$ ipython --no-banner

In [1]: import numpy as np

In [2]: import numpy.linalg as la

In [3]: np.set_printoptions(precision=3, suppress=True, linewidth=140)

In [4]: def rnd(a):
   ...:     return np.round(a, 3) + 0
   ...: 

In [5]: u = np.array([-1, 0, -1, 1, 9, -4]) + 0.5

In [6]: E = np.outer(u, u) / (u @ u)

In [7]: rnd(E)
Out[7]: 
array([[ 0.002, -0.002,  0.002, -0.007, -0.045,  0.017],
       [-0.002,  0.002, -0.002,  0.007,  0.045, -0.017],
       [ 0.002, -0.002,  0.002, -0.007, -0.045,  0.017],
       [-0.007,  0.007, -0.007,  0.021,  0.135, -0.05 ],
       [-0.045,  0.045, -0.045,  0.135,  0.855, -0.315],
       [ 0.017, -0.017,  0.017, -0.05 , -0.315,  0.116]])

In [8]: vec = np.array([-9, -6, 1, 1, 1, 2])

In [9]: (E @ vec).argmax()
Out[9]: np.int64(4)

In [10]: rnd(E @ vec)
Out[10]: array([-0.024,  0.024, -0.024,  0.071,  0.45 , -0.166])

In [11]: np.sign((E @ vec).round(6))
Out[11]: array([-1.,  1., -1.,  1.,  1., -1.])

In [12]: rnd(E * vec)
Out[12]: 
array([[-0.021,  0.014,  0.002, -0.007, -0.045,  0.033],
       [ 0.021, -0.014, -0.002,  0.007,  0.045, -0.033],
       [-0.021,  0.014,  0.002, -0.007, -0.045,  0.033],
       [ 0.064, -0.043, -0.007,  0.021,  0.135, -0.1  ],
       [ 0.405, -0.27 , -0.045,  0.135,  0.855, -0.63 ],
       [-0.149,  0.1  ,  0.017, -0.05 , -0.315,  0.232]])

In [13]: B = E / la.norm(E, axis=1, keepdims=True)

In [14]: C2 = B @ B.T

In [15]: np.argwhere(np.triu(np.abs(C2) > 0.95, 1))
Out[15]: 
array([[0, 1],
       [0, 2],
       [0, 3],
       [0, 4],
       [0, 5],
       [1, 2],
       [1, 3],
       [1, 4],
       [1, 5],
       [2, 3],
       [2, 4],
       [2, 5],
       [3, 4],
       [3, 5],
       [4, 5]])

In [16]: (C2 - 2 * np.eye(6)).round(6).argmax(axis=1)
Out[16]: array([2, 3, 0, 1, 1, 0])

In [17]: np.degrees(np.arccos(np.clip(C2[0, 4], -1, 1)))
Out[17]: np.float64(180.0)

In [18]: vec = np.array([-4, 3, 2, 2, 3, -1])

In [19]: rnd(E @ vec)
Out[19]: array([-0.178,  0.178, -0.178,  0.533,  3.377, -1.244])

In [20]: rnd(la.eigvalsh(2 * E - np.eye(6)))
Out[20]: array([-1., -1., -1., -1., -1.,  1.])

In [21]: rnd(E @ E @ vec)
Out[21]: array([-0.178,  0.178, -0.178,  0.533,  3.377, -1.244])
